$ python3 -q
>>> import numpy as np
>>> from numpy import linalg as LA
>>> np.set_printoptions(precision=2, suppress=True, linewidth=140)
>>> tidy = lambda a: np.round(a, 2) + 0
>>> J = np.load("test8.npy")
>>> J
array([[-0.3,  0.7,  0. , -1.3, -1.1],
       [-0.3,  0.4,  0. , -0.6, -0.2],
       [-0.1, -0.7, -3. ,  1.2, -2.7]])
>>> x0 = np.array([2, 0, 2, 0, 8])
>>> np.einsum("ij,j->i", J, x0)
array([ -9.4,  -2.2, -27.8])
>>> (J @ x0).argmax()
np.int64(1)
>>> J @ (2 * x0)
array([-18.8,  -4.4, -55.6])
>>> np.sign((J @ x0).round(6))
array([-1., -1., -1.])
>>> LA.norm(J @ x0) <= LA.norm(J, 2) * LA.norm(x0) + 1e-9
np.True_
>>> J @ x0
array([ -9.4,  -2.2, -27.8])
>>> J * x0
array([[ -0.6,   0. ,   0. ,  -0. ,  -8.8],
       [ -0.6,   0. ,   0. ,  -0. ,  -1.6],
       [ -0.2,  -0. ,  -6. ,   0. , -21.6]])
>>> A2 = np.array([[2, 2], [-2, -3], [-2, -2], [3, 3], [0, 3]])
>>> tidy(np.einsum("ik,kj->ji", J, A2))
array([[-5.9, -3.2, 10.8],
       [-9.9, -4.2,  3.4]])
>>> np.vstack([J, A2.T]).shape
(5, 5)
>>> tidy(np.einsum("ij,ij->i", J, J))
array([ 3.48,  0.65, 18.23])
>>> tidy(np.einsum("ij->j", J))
array([-0.7,  0.4, -3. , -0.7, -4. ])
>>> u, g = J[0], J[2]
>>> tidy(u @ g)
np.float64(0.95)
>>> tidy(u @ u)
np.float64(3.48)
>>> pr = (u @ g) / (u @ u) * u
>>> tidy(g - pr)
array([-0.02, -0.89, -3.  ,  1.55, -2.4 ])
>>> LA.matrix_rank(np.outer(u, g))
np.int64(1)
>>> tidy(pr)
array([-0.08,  0.19,  0.  , -0.35, -0.3 ])
>>> A2 = J / LA.norm(J, axis=1, keepdims=True)
>>> gram = A2 @ A2.T
>>> tidy(np.degrees(np.arccos(np.clip(gram[2, 0], -1, 1))))
np.float64(83.15)
>>> tidy(LA.norm(A2, axis=1))
array([1., 1., 1.])
>>> x0 = np.array([1, 2, 0, 1, 2])
>>> h1 = np.maximum(J @ x0, 0)
>>> np.maximum(J @ (3 * x0), 0)
array([0., 0., 0.])
>>> tidy(np.tanh(J @ x0))
array([-0.98, -0.46, -1.  ])
>>> J * (h1 > 1e-9)[:, None]
array([[-0.,  0.,  0., -0., -0.],
       [-0.,  0.,  0., -0., -0.],
       [-0., -0., -0.,  0., -0.]])
>>> u = np.array([2, 2, -2])
>>> W0 = np.array([np.roll(u, i) for i in range(3)])
>>> W0
array([[ 2,  2, -2],
       [-2,  2,  2],
       [ 2, -2,  2]])
>>> q, r_ = LA.qr(W0)
>>> np.allclose(r_.T @ r_, W0.T @ W0)
True
>>> tidy(r_)
array([[-3.46,  1.15,  1.15],
       [ 0.  , -3.27,  1.63],
       [ 0.  ,  0.  ,  2.83]])
>>> tidy(q)
array([[-0.58, -0.82,  0.  ],
       [ 0.58, -0.41,  0.71],
       [-0.58,  0.41,  0.71]])
>>> tidy(q.T @ q)
array([[1., 0., 0.],
       [0., 1., 0.],
       [0., 0., 1.]])
>>> q.shape, r_.shape
((3, 3), (3, 3))
>>> tidy(np.abs(np.diag(r_)))
array([3.46, 3.27, 2.83])
>>> tidy(abs(r_[0, 0])), tidy(LA.norm(W0[:, 0]))
(np.float64(3.46), np.float64(3.46))
>>> tidy(np.trace(q @ q.T))
np.float64(3.0)
>>> A2 = np.array([[-1, 0], [1, 1]])
>>> C = np.kron(A2, W0)
>>> tidy(LA.norm(C, 2)), tidy(LA.norm(A2, 2) * LA.norm(W0, 2))
(np.float64(6.47), np.float64(6.47))
>>> C
array([[-2, -2,  2,  0,  0,  0],
       [ 2, -2, -2,  0,  0,  0],
       [-2,  2, -2,  0,  0,  0],
       [ 2,  2, -2,  2,  2, -2],
       [-2,  2,  2, -2,  2,  2],
       [ 2, -2,  2,  2, -2,  2]])
>>> C.shape
(6, 6)
>>> mat = np.load("out9.npy")
>>> mat
array([[2, 0, 0, 0],
       [0, 1, 0, 0],
       [0, 0, 0, 0],
       [0, 0, 0, 1]])
>>> tidy(LA.pinv(mat))
array([[0.5, 0. , 0. , 0. ],
       [0. , 1. , 0. , 0. ],
       [0. , 0. , 0. , 0. ],
       [0. , 0. , 0. , 1. ]])
>>> mat[:, 3] @ mat[:, 2]
np.int64(0)
>>> mat @ mat.T
array([[4, 0, 0, 0],
       [0, 1, 0, 0],
       [0, 0, 0, 0],
       [0, 0, 0, 1]])
>>> mat.T @ mat
array([[4, 0, 0, 0],
       [0, 1, 0, 0],
       [0, 0, 0, 0],
       [0, 0, 0, 1]])
>>> left, sig, Vt = LA.svd(mat)
>>> evecs = Vt[:(sig > 1e-8).sum()]
>>> rng = np.random.default_rng(4857)
>>> x0 = mat[3] + 3 * mat[1] + rng.integers(2) * np.eye(4)[0]
>>> x0
array([0., 3., 0., 1.])
>>> LA.matrix_rank(np.vstack([mat, x0]))
np.int64(3)
>>> evecs.T @ evecs
array([[1., 0., 0., 0.],
       [0., 1., 0., 0.],
       [0., 0., 0., 0.],
       [0., 0., 0., 1.]])
>>> np.allclose(evecs.T @ evecs @ x0, x0)
True
>>> (mat - mat.T) / 2
array([[0., 0., 0., 0.],
       [0., 0., 0., 0.],
       [0., 0., 0., 0.],
       [0., 0., 0., 0.]])
>>> (mat + mat.T) / 2
array([[2., 0., 0., 0.],
       [0., 1., 0., 0.],
       [0., 0., 0., 0.],
       [0., 0., 0., 1.]])
>>> np.trace(mat)
np.int64(4)
>>> tidy(LA.det(mat))
np.float64(0.0)
>>> LA.matrix_power(mat, 2)
array([[4, 0, 0, 0],
       [0, 1, 0, 0],
       [0, 0, 0, 0],
       [0, 0, 0, 1]])
>>> np.allclose(mat @ mat.T, mat.T @ mat)
True
>>> w, evecs = LA.eigh(mat)
>>> w
array([0., 1., 1., 2.])
>>> np.abs(evecs[:, -1])
array([1., 0., 0., 0.])
>>> evecs.T @ mat @ evecs
array([[0., 0., 0., 0.],
       [0., 1., 0., 0.],
       [0., 0., 1., 0.],
       [0., 0., 0., 2.]])
>>> tidy(LA.eigvalsh(mat + -2 * np.eye(4)))
array([-2., -1., -1.,  0.])
>>> np.unique(w.round(6) + 0, return_counts=True)[1]
array([1, 2, 1])
>>> np.abs(evecs[:, -1]).round(6).argmax()
np.int64(0)
>>> evecs.T @ evecs
array([[1., 0., 0., 0.],
       [0., 1., 0., 0.],
       [0., 0., 1., 0.],
       [0., 0., 0., 1.]])
>>> feats = np.array([[-1, 0, 1, 2, -2],
...     [0, -2, 0, 2, -1],
...     [0, 0, -1, 1, 0],
...     [0, 0, 0, 2, -1],
...     [0, 0, 0, 0, -1]])
>>> hat = np.triu(np.array([[-4, 7, -2, -7, 9],
...     [-6, 1, 5, -6, -6],
...     [-5, 3, -7, 0, 2],
...     [-4, -1, -5, 0, 2],
...     [-7, -8, 5, -3, -4]]), 1) + np.eye(5)
>>> A2 = hat @ feats @ LA.inv(hat)
>>> np.poly(A2)
array([  1.,   3.,  -1., -11., -12.,  -4.])
>>> A2
array([[ -1.,  -7.,  36., -49., -18.],
       [  0.,  -2.,   5., -17.,  23.],
       [  0.,   0.,  -1.,   1.,  -2.],
       [  0.,   0.,   0.,   2.,  -7.],
       [  0.,   0.,   0.,   0.,  -1.]])
>>> hat @ feats - feats @ hat
array([[  0.,  -7.,   0.,  -9.,  -6.],
       [  0.,   0.,   5., -19.,  -4.],
       [  0.,   0.,   0.,   0.,  -2.],
       [  0.,   0.,   0.,   0.,  -6.],
       [  0.,   0.,   0.,   0.,   0.]])
>>> LA.matrix_rank(A2)
np.int64(5)
>>> np.trace(A2), np.trace(feats)
(np.float64(-3.0), np.int64(-3))
>>> m1 = np.load("w.npy")
>>> m1
array([[-1.,  0.,  0.,  0.,  0.],
       [ 0.,  1.,  0.,  0.,  0.],
       [ 0.,  0.,  1.,  0.,  0.],
       [ 0.,  0.,  0., -1.,  0.],
       [ 0.,  0.,  0.,  0.,  1.]])
>>> x0 = np.array([8, 1, 4, 2, 2])
>>> h1 = np.maximum(m1 @ x0, 0)
>>> m1 * (h1 > 1e-9)[:, None]
array([[-0.,  0.,  0.,  0.,  0.],
       [ 0.,  1.,  0.,  0.,  0.],
       [ 0.,  0.,  1.,  0.,  0.],
       [ 0.,  0.,  0., -0.,  0.],
       [ 0.,  0.,  0.,  0.,  1.]])
>>> np.maximum(m1 @ x0, 0) - np.maximum(-m1 @ x0, 0)
array([-8.,  1.,  4., -2.,  2.])
>>> np.flatnonzero(h1 > 1e-9)
array([1, 2, 4])
